In [1]: import numpy as np

In [2]: import numpy.linalg as la

In [3]: np.set_printoptions(suppress=True, linewidth=200)

In [4]: rd = lambda a: np.round(a, 2) + 0

In [5]: X = 2 * np.eye(6) + np.ones((6, 6))

In [6]: X
Out[6]: 
array([[3., 1., 1., 1., 1., 1.],
       [1., 3., 1., 1., 1., 1.],
       [1., 1., 3., 1., 1., 1.],
       [1., 1., 1., 3., 1., 1.],
       [1., 1., 1., 1., 3., 1.],
       [1., 1., 1., 1., 1., 3.]])

In [7]: x = np.array([2, 1, 3, 3, 1, 3])

In [8]: rhs = X @ x

In [9]: coef, lr = np.zeros(6), 1 / la.norm(X, 2) ** 2

In [10]: for i in range(12):
    ...:     coef -= lr * X.T @ (X @ coef - rhs)
    ...:     if i % 2 == 0: print(i, round(la.norm(X @ coef - rhs), 2))
    ...: 
0 4.12
2 3.62
4 3.18
6 2.8
8 2.46
10 2.16

In [11]: rd(la.cond(X))
Out[11]: np.float64(4.0)

In [12]: low = la.cholesky(X)

In [13]: rd(low @ low.T)
Out[13]: 
array([[3., 1., 1., 1., 1., 1.],
       [1., 3., 1., 1., 1., 1.],
       [1., 1., 3., 1., 1., 1.],
       [1., 1., 1., 3., 1., 1.],
       [1., 1., 1., 1., 3., 1.],
       [1., 1., 1., 1., 1., 3.]])

In [14]: la.eigvalsh(X).min() > 0
Out[14]: np.True_

In [15]: rng = np.random.default_rng(92235)

In [16]: idx = rng.permutation(6)

In [17]: idx
Out[17]: array([2, 0, 4, 1, 5, 3])

In [18]: M2 = X[idx][:, idx]

In [19]: rd(np.sort(np.abs(la.eigvals(M2))))
Out[19]: array([2., 2., 2., 2., 2., 8.])

In [20]: rd(la.det(M2)), rd(la.det(X[idx]))
Out[20]: (np.float64(256.0), np.float64(-256.0))

In [21]: np.allclose(M2, X)
Out[21]: True

In [22]: np.diag(M2)
Out[22]: array([3., 3., 3., 3., 3., 3.])

In [23]: J = np.array([[1, -1, 1, -1], [-2, 3, -2, 3], [1, -1, 1, -1], [-2, 3, -2, 3]])

In [24]: # looks like rank 2

In [25]: U, sigma = la.svd(J)
Traceback (most recent call last):
  Cell In[25], line 1
    U, sigma = la.svd(J)
ValueError: too many values to unpack (expected 2)


In [26]: U, sigma, vt = la.svd(J, full_matrices=False)

In [27]: rd(sigma / sigma[0])
Out[27]: array([1.  , 0.07, 0.  , 0.  ])

In [28]: np.abs(U[:, 0]).round(6).argmax()
Out[28]: np.int64(1)

In [29]: rd(vt @ vt.T)
Out[29]: 
array([[1., 0., 0., 0.],
       [0., 1., 0., 0.],
       [0., 0., 1., 0.],
       [0., 0., 0., 1.]])

In [30]: rd(U.T @ J @ vt.T)
Out[30]: 
array([[7.73, 0.  , 0.  , 0.  ],
       [0.  , 0.52, 0.  , 0.  ],
       [0.  , 0.  , 0.  , 0.  ],
       [0.  , 0.  , 0.  , 0.  ]])

In [31]: U.shape, sigma.shape, vt.shape
Out[31]: ((4, 4), (4,), (4, 4))

In [32]: idx = rng.permutation(4)

In [33]: idx
Out[33]: array([0, 1, 3, 2])

In [34]: M2 = J[idx][:, idx]

In [35]: M2
Out[35]: 
array([[ 1, -1, -1,  1],
       [-2,  3,  3, -2],
       [-2,  3,  3, -2],
       [ 1, -1, -1,  1]])

In [36]: rd(la.det(M2)), rd(la.det(J[idx]))
Out[36]: (np.float64(0.0), np.float64(0.0))

In [37]: rd(np.sort(np.abs(la.eigvals(M2))))
Out[37]: array([0.  , 0.  , 0.54, 7.46])

In [38]: np.trace(M2)
Out[38]: np.int64(8)

In [39]: W0 = np.loadtxt("mat.csv", delimiter=",")

In [40]: W0
Out[40]: 
array([[-13.28,  15.82, -14.9 ,  16.9 ,   2.31,  -8.23,  13.74,  12.03,  -4.34,  -0.59],
       [-19.77,   9.38,  -9.42, -14.71,  13.2 ,  15.29,   6.44,  -1.37,  -9.72,  -7.27],
       [-14.16,  16.22, -14.88,  14.08,   2.38,  -6.71,  12.4 ,  10.33,  -6.23,   2.42],
       [-14.39,  16.4 , -13.3 ,  15.93,   1.92,  -7.82,  14.25,  11.16,  -7.69,   1.66],
       [-20.49,  11.12,  -9.74, -15.37,  12.8 ,  14.92,   7.49,  -1.62,  -9.48,  -7.27],
       [-20.62,  10.14, -10.13, -15.27,  14.44,  15.49,   6.71,   0.75,  -9.28,  -6.97],
       [-12.47,  15.51, -14.42,  15.02,   2.19,  -6.5 ,  12.87,  11.32,  -4.11,   0.1 ],
       [-13.75,  15.18, -13.4 ,  14.28,   0.96,  -7.84,  14.51,  10.58,  -5.57,   2.62],
       [-16.01,  16.07, -15.22,  16.19,   3.08,  -7.53,  14.42,  12.2 ,  -6.13,   1.11],
       [-18.  ,  10.05, -10.06, -14.02,  14.01,  14.96,   8.88,  -2.08,  -8.94,  -6.17],
       [-19.76,  10.82, -11.42, -16.94,  12.76,  15.99,   5.03,  -1.3 ,  -8.36,  -6.76],
       [-17.51,   8.63,  -9.28, -15.  ,  12.91,  15.98,   6.98,  -0.1 ,  -9.02,  -8.14],
       [-12.08,  15.2 , -14.  ,  16.73,   2.83,  -9.51,  15.03,  11.74,  -5.36,   0.2 ],
       [-12.23,  14.63, -13.33,  14.5 ,   2.48,  -8.62,  14.1 ,  12.  ,  -6.3 ,   0.11],
       [-14.42,  17.44, -12.53,  16.75,   1.07,  -8.32,  14.4 ,  11.49,  -5.52,   2.76],
       [-15.39,  15.97, -15.02,  13.91,   2.58,  -6.94,  15.03,  12.83,  -8.17,   1.34],
       [-13.63,  16.49, -13.78,  16.91,   2.05,  -8.72,  15.04,  10.75,  -6.85,   1.2 ],
       [-19.62,   8.9 , -12.52, -14.21,  12.82,  16.52,   5.74,   0.17,  -8.38,  -9.52]])

In [41]: U, sigma, vt = la.svd(J)

In [42]: rd(sigma)
Out[42]: array([7.73, 0.52, 0.  , 0.  ])

In [43]: M2 = U[:, :2] @ np.diag(sigma[:2]) @ vt[:2]

In [44]: la.matrix_rank(J, rtol=0.05)
Out[44]: np.int64(2)

In [45]: rd(M2)
Out[45]: 
array([[ 1., -1.,  1., -1.],
       [-2.,  3., -2.,  3.],
       [ 1., -1.,  1., -1.],
       [-2.,  3., -2.,  3.]])

In [46]: rd(la.norm(J - M2, 2)), rd(sigma[2])
Out[46]: (np.float64(0.0), np.float64(0.0))

In [47]: la.matrix_rank(M2)
Out[47]: np.int64(2)

In [48]: U, sigma, vt = la.svd(W0)

In [49]: rd(sigma)
Out[49]: array([127.47,  90.57,   6.45,   5.05,   3.81,   2.85,   2.49,   2.24,   2.14,   1.84])

In [50]: np.argmax(sigma[:-1] / (sigma[1:] + 1e-6)) + 1
Out[50]: np.int64(2)

In [51]: M2 = U[:, :2] @ np.diag(sigma[:2]) @ vt[:2]

In [52]: la.matrix_rank(W0, rtol=0.05)
Out[52]: np.int64(3)

In [53]: rd(la.norm(W0 - M2, 2)), rd(sigma[2])
Out[53]: (np.float64(6.45), np.float64(6.45))

In [54]: rd(np.abs(W0 - M2).max())
Out[54]: np.float64(2.06)

In [55]: la.matrix_rank(M2)
Out[55]: np.int64(2)

In [56]: x = np.array([0, 1, 4, 3, 1, 2, 0, 0, 5, 3])

In [57]: rhs = W0 @ x

In [58]: coef, lr = np.zeros(10), 1 / la.norm(W0, 2) ** 2

In [59]: for i in range(150):
    ...:     coef -= lr * W0.T @ (W0 @ coef - rhs)
    ...:     if i % 50 == 0: print(i, round(la.norm(W0 @ coef - rhs), 2))
    ...: 
0 93.82
50 22.06
100 21.12

In [60]: rd(coef)
Out[60]: array([ 1.23, -0.44,  1.09,  1.03, -0.91, -0.9 , -0.53, -0.3 ,  0.95,  0.89])

In [61]: la.cond(W0) > 100
Out[61]: np.False_

In [62]: round(np.log10(la.cond(W0)))
Out[62]: 2

In [63]: np.argsort(-la.norm(W0, axis=0).round(6), kind="stable")[:3]
Out[63]: array([0, 3, 1])

In [64]: rd(np.abs(la.svd(W0)[2][-1]))
Out[64]: array([0.53, 0.51, 0.1 , 0.17, 0.16, 0.4 , 0.27, 0.23, 0.33, 0.07])

In [65]: [round(float(x), 2) for x in la.svd(W0, compute_uv=False)[:3]]
Out[65]: [127.47, 90.57, 6.45]

In [66]: la.matrix_rank(W0, rtol=0.1)
Out[66]: np.int64(2)

In [67]: M2 = np.array([[0, 1],
    ...:     [1, 0],
    ...:     [1, -2],
    ...:     [-2, 0],
    ...:     [-2, 1],
    ...:     [1, 1],
    ...:     [-1, 2],
    ...:     [0, 0],
    ...:     [0, -2],
    ...:     [-1, -2]])

In [68]: rd(np.einsum("ij->j", W0))
Out[68]: array([-287.58,  243.97, -227.35,   65.68,  116.79,   22.41,  203.06,  120.88, -129.45,  -39.17])

In [69]: data = np.load("w.npy")

In [70]: data
Out[70]: 
array([[4., 1., 0., 0., 0., 0., 0., 0., 0.],
       [0., 4., 1., 0., 0., 0., 0., 0., 0.],
       [0., 0., 4., 1., 0., 0., 0., 0., 0.],
       [0., 0., 0., 4., 1., 0., 0., 0., 0.],
       [0., 0., 0., 0., 4., 1., 0., 0., 0.],
       [0., 0., 0., 0., 0., 4., 1., 0., 0.],
       [0., 0., 0., 0., 0., 0., 4., 1., 0.],
       [0., 0., 0., 0., 0., 0., 0., 4., 1.],
       [0., 0., 0., 0., 0., 0., 0., 0., 4.]])

In [71]: np.trace(data)
Out[71]: np.float64(36.0)

In [72]: assert data == data.T
Traceback (most recent call last):
  Cell In[72], line 1
    assert data == data.T
ValueError: The truth value of an array with more than one element is ambiguous. Use a.any() or a.all()


In [73]: (data + data.T) / 2
Out[73]: 
array([[4. , 0.5, 0. , 0. , 0. , 0. , 0. , 0. , 0. ],
       [0.5, 4. , 0.5, 0. , 0. , 0. , 0. , 0. , 0. ],
       [0. , 0.5, 4. , 0.5, 0. , 0. , 0. , 0. , 0. ],
       [0. , 0. , 0.5, 4. , 0.5, 0. , 0. , 0. , 0. ],
       [0. , 0. , 0. , 0.5, 4. , 0.5, 0. , 0. , 0. ],
       [0. , 0. , 0. , 0. , 0.5, 4. , 0.5, 0. , 0. ],
       [0. , 0. , 0. , 0. , 0. , 0.5, 4. , 0.5, 0. ],
       [0. , 0. , 0. , 0. , 0. , 0. , 0.5, 4. , 0.5],
       [0. , 0. , 0. , 0. , 0. , 0. , 0. , 0.5, 4. ]])

In [74]: rd(np.abs(la.eigvals(data)).max())
Out[74]: np.float64(4.0)

In [75]: (data - data.T) / 2
Out[75]: 
array([[ 0. ,  0.5,  0. ,  0. ,  0. ,  0. ,  0. ,  0. ,  0. ],
       [-0.5,  0. ,  0.5,  0. ,  0. ,  0. ,  0. ,  0. ,  0. ],
       [ 0. , -0.5,  0. ,  0.5,  0. ,  0. ,  0. ,  0. ,  0. ],
       [ 0. ,  0. , -0.5,  0. ,  0.5,  0. ,  0. ,  0. ,  0. ],
       [ 0. ,  0. ,  0. , -0.5,  0. ,  0.5,  0. ,  0. ,  0. ],
       [ 0. ,  0. ,  0. ,  0. , -0.5,  0. ,  0.5,  0. ,  0. ],
       [ 0. ,  0. ,  0. ,  0. ,  0. , -0.5,  0. ,  0.5,  0. ],
       [ 0. ,  0. ,  0. ,  0. ,  0. ,  0. , -0.5,  0. ,  0.5],
       [ 0. ,  0. ,  0. ,  0. ,  0. ,  0. ,  0. , -0.5,  0. ]])

In [76]: rd(np.sort(np.abs(la.eigvals(data))))
Out[76]: array([4., 4., 4., 4., 4., 4., 4., 4., 4.])

In [77]: rd(la.matrix_power(data, 2))
Out[77]: 
array([[16.,  8.,  1.,  0.,  0.,  0.,  0.,  0.,  0.],
       [ 0., 16.,  8.,  1.,  0.,  0.,  0.,  0.,  0.],
       [ 0.,  0., 16.,  8.,  1.,  0.,  0.,  0.,  0.],
       [ 0.,  0.,  0., 16.,  8.,  1.,  0.,  0.,  0.],
       [ 0.,  0.,  0.,  0., 16.,  8.,  1.,  0.,  0.],
       [ 0.,  0.,  0.,  0.,  0., 16.,  8.,  1.,  0.],
       [ 0.,  0.,  0.,  0.,  0.,  0., 16.,  8.,  1.],
       [ 0.,  0.,  0.,  0.,  0.,  0.,  0., 16.,  8.],
       [ 0.,  0.,  0.,  0.,  0.,  0.,  0.,  0., 16.]])

In [78]: np.allclose(data, data.T)
Out[78]: False

In [79]: idx = rng.permutation(9)

In [80]: idx
Out[80]: array([8, 0, 2, 3, 1, 7, 4, 6, 5])

In [81]: M2 = data[idx][:, idx]

In [82]: rd(la.det(M2)), rd(la.det(data[idx]))
Out[82]: (np.float64(262144.0), np.float64(262144.0))

In [83]: rd(np.sort(np.abs(la.eigvals(M2))))
Out[83]: array([4., 4., 4., 4., 4., 4., 4., 4., 4.])

In [84]: np.allclose(M2, data)
Out[84]: False

In [85]: np.trace(M2)
Out[85]: np.float64(36.0)

In [86]: M2
Out[86]: 
array([[4., 0., 0., 0., 0., 0., 0., 0., 0.],
       [0., 4., 0., 0., 1., 0., 0., 0., 0.],
       [0., 0., 4., 1., 0., 0., 0., 0., 0.],
       [0., 0., 0., 4., 0., 0., 1., 0., 0.],
       [0., 0., 1., 0., 4., 0., 0., 0., 0.],
       [1., 0., 0., 0., 0., 4., 0., 0., 0.],
       [0., 0., 0., 0., 0., 0., 4., 0., 1.],
       [0., 0., 0., 0., 0., 1., 0., 4., 0.],
       [0., 0., 0., 0., 0., 0., 0., 1., 4.]])

In [87]: la.matrix_rank(data - data[0, 0] * np.eye(9))
Out[87]: np.int64(8)

In [88]: rd(np.sort(la.eigvals(data)))
Out[88]: array([4., 4., 4., 4., 4., 4., 4., 4., 4.])

In [89]: W1 = np.array([[-1, 8, 6, -9, -8],
    ...:     [7, 4, 3, -8, -1],
    ...:     [-2, 2, 5, 4, -5],
    ...:     [-4, 6, 3, -4, 8],
    ...:     [-6, -7, 7, -5, -6],
    ...:     [6, 8, -8, 4, -4],
    ...:     [9, -9, 2, -3, 6],
    ...:     [-8, 1, -8, 6, 8],
    ...:     [-3, 3, 4, -1, -7]])

In [90]: coef = np.array([-1, -3, 3, 0, 0])

In [91]: hid = np.maximum(data @ W1 + coef, 0)

In [92]: la.matrix_rank(hid)
Out[92]: np.int64(5)

In [93]: rd((hid > 0).mean(axis=0))
Out[93]: array([0.44, 0.78, 0.78, 0.33, 0.33])

In [94]: Z = np.array([[2, -7, -6], [-9, 5, 4], [-3, 4, 5], [-7, 2, -5], [6, -1, 3]])

In [95]: W1 @ Z
Out[95]: 
array([[ -77,   61,   89],
       [  19,  -32,   26],
       [ -95,   57,   10],
       [   5,   54,  107],
       [  29,   31,   50],
       [ -88,  -22,  -76],
       [ 150, -112,  -47],
       [   5,   33,    6],
       [ -80,   57,   34]])

In [96]: hid @ Z
Out[96]: 
array([[-383.,  271.,  270.],
       [-145.,  -20.,   10.],
       [-261.,  183.,  114.],
       [ -36.,  132.,  244.],
       [ -69.,   92.,  115.],
       [-207.,  -98., -177.],
       [ 237., -209.,  -51.],
       [ -47.,   41.,  -24.],
       [-138.,  121.,  131.]])
